% ipython --no-banner

In [1]: import numpy as np

In [2]: from numpy import linalg as LA

In [3]: np.set_printoptions(precision=3, suppress=True, linewidth=100)

In [4]: tidy = lambda a: np.round(a, 3) + 0

In [5]: rng = np.random.default_rng(18)

In [6]: m1 = np.array([[3, 3, 2, 3, 3], [1, 1, 2, 0, 3], [3, 1, 2, 1, 3], [0, 2, 2, 2, 3]]) * (rng.random((4, 5)) < 0.3)

In [7]: m1
Out[7]: 
array([[0, 0, 2, 3, 0],
       [0, 0, 0, 0, 3],
       [0, 0, 0, 0, 0],
       [0, 0, 0, 0, 0]])

In [8]: [round(float(x), 3) for x in LA.svd(m1, compute_uv=False)[:3]]
Out[8]: [3.606, 3.0, 0.0]

In [9]: LA.cond(m1) > 100
Out[9]: np.True_

In [10]: LA.matrix_rank(m1, rtol=0.1)
Out[10]: np.int64(2)

In [11]: W0 = np.load("mat.npy")

In [12]: W0
Out[12]: 
array([[0., 2.],
       [2., 3.]])

In [13]: Y = LA.inv(W0)

In [14]: W0 @ Y
Out[14]: 
array([[1., 0.],
       [0., 1.]])

In [15]: np.allclose(Y, W0.T)
Out[15]: False

In [16]: tidy(LA.det(W0) * LA.det(Y))
Out[16]: np.float64(1.0)

In [17]: Y
Out[17]: 
array([[-0.75,  0.5 ],
       [ 0.5 ,  0.  ]])

In [18]: (np.abs(Y) > 1e-9).astype(int)
Out[18]: 
array([[1, 1],
       [1, 0]])

In [19]: u = np.array([-3, 0])

In [20]: np.correlate(W0[1], W0[0], "full")
Out[20]: array([4., 6., 0.])

In [21]: np.convolve(W0[1], u)
Out[21]: array([-6., -9.,  0.])

In [22]: vals, V = LA.eigh(W0)

In [23]: x = np.array([3, 1])

In [24]: x @ W0 @ x
Out[24]: np.float64(15.0)

In [25]: tidy(V * np.abs(vals) @ V.T)
Out[25]: 
array([[1.6, 1.2],
       [1.2, 3.4]])

In [26]: x @ W0 @ x / (x @ x), vals[0], vals[-1]
Out[26]: (np.float64(1.5), np.float64(-1.0), np.float64(4.0))

In [27]: np.abs(W0).sum(axis=1).max(), np.abs(vals).max()
Out[27]: (np.float64(5.0), np.float64(4.0))

In [28]: (np.sign(V[:, -1].round(6)) == np.sign(V[0, -1].round(6))).astype(int)
Out[28]: array([1, 1])

In [29]: lab = rng.permutation(2)

In [30]: lab
Out[30]: array([0, 1])

In [31]: Y = W0[lab][:, lab]

In [32]: tidy(LA.det(Y)), tidy(LA.det(W0[lab]))
Out[32]: (np.float64(-4.0), np.float64(-4.0))

In [33]: np.diag(Y)
Out[33]: array([0., 3.])

In [34]: np.trace(Y)
Out[34]: np.float64(3.0)

In [35]: q, V = LA.qr(W0[:, :1])[0], LA.qr(W0[:, 1:])[0]

In [36]: sig = LA.svd(q.T @ V, compute_uv=False)

In [37]: tidy(sig)
Out[37]: array([0.832])

In [38]: mat = np.array([[5, 5, 3, 4],
    ...:     [10, 13, 11, 12],
    ...:     [10, 10, 7, 8],
    ...:     [5, 5, 4, 4],
    ...:     [10, 13, 10, 12],
    ...:     [10, 10, 7, 8],
    ...:     [5, 5, 3, 4],
    ...:     [5, 5, 4, 4],
    ...:     [6, 10, 7, 7],
    ...:     [0, 0, 0, 0],
    ...:     [0, 0, 0, 0]])

In [39]: hat = mat @ LA.solve(mat.T @ mat, mat.T)

In [40]: tidy(hat @ mat[:, 3])
Out[40]: array([ 4., 12.,  8.,  4., 12.,  8.,  4.,  4.,  7.,  0.,  0.])

In [41]: tidy(hat)
Out[41]: 
array([[ 0.25 , -0.167,  0.167, -0.083,  0.167,  0.167,  0.25 , -0.083,  0.   ,  0.   ,  0.   ],
       [-0.167,  0.667,  0.   ,  0.167,  0.333,  0.   , -0.167,  0.167,  0.   ,  0.   ,  0.   ],
       [ 0.167,  0.   ,  0.333,  0.167,  0.   ,  0.333,  0.167,  0.167,  0.   ,  0.   ,  0.   ],
       [-0.083,  0.167,  0.167,  0.25 , -0.167,  0.167, -0.083,  0.25 ,  0.   ,  0.   ,  0.   ],
       [ 0.167,  0.333,  0.   , -0.167,  0.667,  0.   ,  0.167, -0.167,  0.   ,  0.   ,  0.   ],
       [ 0.167,  0.   ,  0.333,  0.167,  0.   ,  0.333,  0.167,  0.167,  0.   ,  0.   ,  0.   ],
       [ 0.25 , -0.167,  0.167, -0.083,  0.167,  0.167,  0.25 , -0.083,  0.   ,  0.   ,  0.   ],
       [-0.083,  0.167,  0.167,  0.25 , -0.167,  0.167, -0.083,  0.25 ,  0.   ,  0.   ,  0.   ],
       [ 0.   ,  0.   ,  0.   ,  0.   ,  0.   ,  0.   ,  0.   ,  0.   ,  1.   ,  0.   ,  0.   ],
       [ 0.   ,  0.   ,  0.   ,  0.   ,  0.   ,  0.   ,  0.   ,  0.   ,  0.   ,  0.   ,  0.   ],
       [ 0.   ,  0.   ,  0.   ,  0.   ,  0.   ,  0.   ,  0.   ,  0.   ,  0.   ,  0.   ,  0.   ]])

In [42]: np.allclose(hat @ hat, hat)
Out[42]: True

In [43]: tidy(np.trace(hat))
Out[43]: np.float64(4.0)

In [44]: tidy(np.diag(hat))
Out[44]: array([0.25 , 0.667, 0.333, 0.25 , 0.667, 0.333, 0.25 , 0.25 , 1.   , 0.   , 0.   ])

In [45]: Y = np.array([[1, 5, 4], [2, 3, 4]])

In [46]: W2 = np.kron(Y, m1)

In [47]: LA.matrix_rank(W2)
Out[47]: np.int64(4)

In [48]: W2
Out[48]: 
array([[ 0,  0,  2,  3,  0,  0,  0, 10, 15,  0,  0,  0,  8, 12,  0],
       [ 0,  0,  0,  0,  3,  0,  0,  0,  0, 15,  0,  0,  0,  0, 12],
       [ 0,  0,  0,  0,  0,  0,  0,  0,  0,  0,  0,  0,  0,  0,  0],
       [ 0,  0,  0,  0,  0,  0,  0,  0,  0,  0,  0,  0,  0,  0,  0],
       [ 0,  0,  4,  6,  0,  0,  0,  6,  9,  0,  0,  0,  8, 12,  0],
       [ 0,  0,  0,  0,  6,  0,  0,  0,  0,  9,  0,  0,  0,  0, 12],
       [ 0,  0,  0,  0,  0,  0,  0,  0,  0,  0,  0,  0,  0,  0,  0],
       [ 0,  0,  0,  0,  0,  0,  0,  0,  0,  0,  0,  0,  0,  0,  0]])

In [49]: W2.shape
Out[49]: (8, 15)

In [50]: LA.cond(W2) > 100
Out[50]: np.True_

In [51]: lab = mat[:, 3] > np.median(mat[:, 3])

In [52]: u = mat[lab].mean(axis=0) - mat[~lab].mean(axis=0)

In [53]: np.argsort(-np.abs(u).round(6), kind="stable")
Out[53]: array([1, 3, 2, 0])

In [54]: ((mat - mat.mean(axis=0)) @ u > 0).astype(int)
Out[54]: array([0, 1, 1, 0, 1, 1, 0, 0, 1, 0, 0])

In [55]: J = np.load("x.npy")

In [56]: J
Out[56]: 
array([[  0,  15,   9,  -8,   1],
       [-15,   0,   4,   5, -11],
       [ -9,  -4,   0,  -2,  -2],
       [  8,  -5,   2,   0,   2],
       [ -1,  11,   2,  -2,   0]])

In [57]: rank = LA.matrix_rank(J)

In [58]: rank
Out[58]: np.int64(4)

In [59]: N = LA.svd(J)[2][rank:].T

In [60]: tidy(N[:, 0] / N[np.abs(N[:, 0]).round(6).argmax(), 0])
Out[60]: array([-0.374,  0.   ,  0.495,  0.682,  1.   ])

In [61]: [int(LA.matrix_rank(J[:i])) for i in range(1, len(J) + 1)]
Out[61]: [1, 2, 3, 4, 4]

In [62]: LA.matrix_rank(J.T @ J), LA.matrix_rank(J @ J.T)
Out[62]: (np.int64(4), np.int64(4))

In [63]: lab = rng.permutation(5)

In [64]: lab
Out[64]: array([3, 4, 1, 0, 2])

In [65]: Y = J[lab][:, lab]

In [66]: tidy(np.sort(np.abs(LA.eigvals(Y))))
Out[66]: array([ 0.   ,  6.491,  6.491, 22.425, 22.425])

In [67]: tidy(LA.det(Y)), tidy(LA.det(J[lab]))
Out[67]: (np.float64(0.0), np.float64(0.0))

In [68]: np.diag(Y)
Out[68]: array([0, 0, 0, 0, 0])

In [69]: np.trace(Y)
Out[69]: np.int64(0)

In [70]: x = np.array([-1, 2, -2, 2, -2])

In [71]: tidy(LA.det(J))
Out[71]: np.float64(0.0)

In [72]: x @ J @ x
Out[72]: np.int64(0)

In [73]: tidy(LA.svd(J, compute_uv=False))
Out[73]: array([22.425, 22.425,  6.491,  6.491,  0.   ])

In [74]: q = LA.solve(np.eye(5) - J, np.eye(5) + J)

In [75]: tidy(LA.det(q))
Out[75]: np.float64(1.0)

In [76]: tidy(q @ q.T)
Out[76]: 
array([[1., 0., 0., 0., 0.],
       [0., 1., 0., 0., 0.],
       [0., 0., 1., 0., 0.],
       [0., 0., 0., 1., 0.],
       [0., 0., 0., 0., 1.]])

In [77]: tidy(LA.norm(J, "nuc"))
Out[77]: np.float64(57.831)

In [78]: tidy(LA.norm(J) ** 2 / LA.norm(J, 2) ** 2)
Out[78]: np.float64(2.168)

In [79]: tidy(LA.norm(J[1], 1)), tidy(LA.norm(J[1], np.inf))
Out[79]: (np.float64(35.0), np.float64(15.0))

In [80]: tidy(LA.norm(J, 2))
Out[80]: np.float64(22.425)

In [81]: tidy(LA.norm(J, 1)), tidy(LA.norm(J, np.inf))
Out[81]: (np.float64(35.0), np.float64(35.0))

In [82]: tidy(LA.norm(J[1] - J[0]))
Out[82]: np.float64(28.071)

In [83]: tidy(LA.norm(J, axis=0))
Out[83]: array([19.261, 19.672, 10.247,  9.849, 11.402])

In [84]: LA.norm(J, axis=2)
AxisError: axis 2 is out of bounds for array of dimension 2


In [85]: J[1] @ J[0]
Out[85]: np.int64(-15)

In [86]: A = np.load("dump.npy")

In [87]: A
Out[87]: 
array([[ 1,  0,  0,  0,  0],
       [-1,  1,  0,  0,  0],
       [-2, -2,  1,  0,  0],
       [-2,  1,  2,  1,  0],
       [-1,  0,  0,  2,  1]])

In [88]: left, sig, Vh = LA.svd(J)

In [89]: tidy(sig)
Out[89]: array([22.425, 22.425,  6.491,  6.491,  0.   ])

In [90]: Y = left[:, :4] @ np.diag(sig[:4]) @ Vh[:4]

In [91]: tidy(LA.norm(J - Y, 2)), tidy(sig[4])
Out[91]: (np.float64(0.0), np.float64(0.0))

In [92]: tidy(Y)
Out[92]: 
array([[  0.,  15.,   9.,  -8.,   1.],
       [-15.,   0.,   4.,   5., -11.],
       [ -9.,  -4.,   0.,  -2.,  -2.],
       [  8.,  -5.,   2.,   0.,   2.],
       [ -1.,  11.,   2.,  -2.,   0.]])

In [93]: tidy(np.abs(J - Y).max())
Out[93]: np.float64(0.0)

In [94]: left, sig, Vh = LA.svd(A)

In [95]: np.argmax(sig[:-1] / (sig[1:] + 1e-6)) + 1
Out[95]: np.int64(4)

In [96]: tidy(sig)
Out[96]: array([4.076, 2.559, 1.932, 1.05 , 0.047])

In [97]: Y = left[:, :4] @ np.diag(sig[:4]) @ Vh[:4]

In [98]: tidy(LA.norm(A - Y, 2)), tidy(sig[4])
Out[98]: (np.float64(0.047), np.float64(0.047))

In [99]: LA.matrix_rank(Y)
Out[99]: np.int64(4)

In [100]: np.argsort(-LA.norm(A, axis=0).round(6), kind="stable")[:3]
Out[100]: array([0, 1, 2])

In [101]: ang = np.radians(45)

In [102]: Rm = np.eye(5)

In [103]: Rm[0, 0] = Rm[2, 2] = np.cos(ang)

In [104]: Rm[0, 2], Rm[2, 0] = -np.sin(ang), np.sin(ang)

In [105]: tidy(Rm)
Out[105]: 
array([[ 0.707,  0.   , -0.707,  0.   ,  0.   ],
       [ 0.   ,  1.   ,  0.   ,  0.   ,  0.   ],
       [ 0.707,  0.   ,  0.707,  0.   ,  0.   ],
       [ 0.   ,  0.   ,  0.   ,  1.   ,  0.   ],
       [ 0.   ,  0.   ,  0.   ,  0.   ,  1.   ]])

In [106]: Y = A @ Rm.T

In [107]: tidy(LA.det(Rm)), tidy(np.trace(Rm))
Out[107]: (np.float64(1.0), np.float64(4.414))

In [108]: tidy(Y)
Out[108]: 
array([[ 0.707,  0.   ,  0.707,  0.   ,  0.   ],
       [-0.707,  1.   , -0.707,  0.   ,  0.   ],
       [-2.121, -2.   , -0.707,  0.   ,  0.   ],
       [-2.828,  1.   ,  0.   ,  1.   ,  0.   ],
       [-0.707,  0.   , -0.707,  2.   ,  1.   ]])

In [109]: np.allclose(A @ A.T, Y @ Y.T)
Out[109]: True

In [110]: tidy(np.abs(Y - A).max(axis=0))
Out[110]: array([0.828, 0.   , 2.   , 0.   , 0.   ])

In [111]: np.allclose(LA.norm(A, axis=1), LA.norm(Y, axis=1))
Out[111]: True

In [112]: u, r1 = A[1], A[0]

In [113]: u @ r1
Out[113]: np.int64(-1)

In [114]: p = (u @ r1) / (u @ u) * u

In [115]: np.outer(u, r1)
Out[115]: 
array([[-1,  0,  0,  0,  0],
       [ 1,  0,  0,  0,  0],
       [ 0,  0,  0,  0,  0],
       [ 0,  0,  0,  0,  0],
       [ 0,  0,  0,  0,  0]])

In [116]: M = np.loadtxt("out0.csv", delimiter=",")

In [117]: M
Out[117]: 
array([[ 0.872,  0.701, -0.363],
       [ 0.989,  0.371, -0.635],
       [-0.31 , -0.744,  0.08 ],
       [ 0.31 , -0.814, -0.11 ],
       [ 0.919, -0.47 , -0.438],
       [ 0.995, -0.726, -0.706],
       [-0.235,  0.592,  0.08 ],
       [ 0.827, -0.766, -0.345],
       [-0.988, -0.264,  0.629],
       [-1.   , -0.901,  0.903],
       [ 0.617,  0.641, -0.197],
       [ 0.964,  0.38 , -0.523],
       [ 0.994,  0.786, -0.686],
       [-0.735,  0.319,  0.273],
       [-0.997, -0.04 ,  0.744],
       [-0.89 , -0.388,  0.388],
       [ 0.8  ,  0.914, -0.291],
       [ 0.996, -0.414, -0.726],
       [-0.706,  0.696,  0.264],
       [-0.999,  0.422,  0.797],
       [ 0.08 ,  0.235, -0.02 ],
       [-0.675,  0.598,  0.245],
       [-0.578,  0.438,  0.197],
       [ 0.363,  0.658, -0.1  ],
       [-0.753, -0.454,  0.273],
       [-0.988, -0.932,  0.617],
       [-0.999, -0.922,  0.797],
       [ 0.989,  0.837, -0.635],
       [-0.43 ,  0.789,  0.149]])

In [118]: W2 = M[[20, 1]].astype(float)

In [119]: for _ in range(4):
     ...:     lab = LA.norm(M[:, None] - W2, axis=-1).argmin(axis=1)
     ...:     W2 = np.array([M[lab == j].mean(axis=0) for j in range(2)])
     ...: 

In [120]: lab
Out[120]: array([1, 1, 0, 1, 1, 1, 0, 1, 0, 0, 1, 1, 1, 0, 0, 0, 1, 1, 0, 0, 1, 0, 0, 1, 0, 0, 0, 1, 0])

In [121]: tidy(W2)
Out[121]: 
array([[-0.752, -0.053,  0.429],
       [ 0.765,  0.167, -0.412]])

In [122]: np.bincount(lab)
Out[122]: array([15, 14])
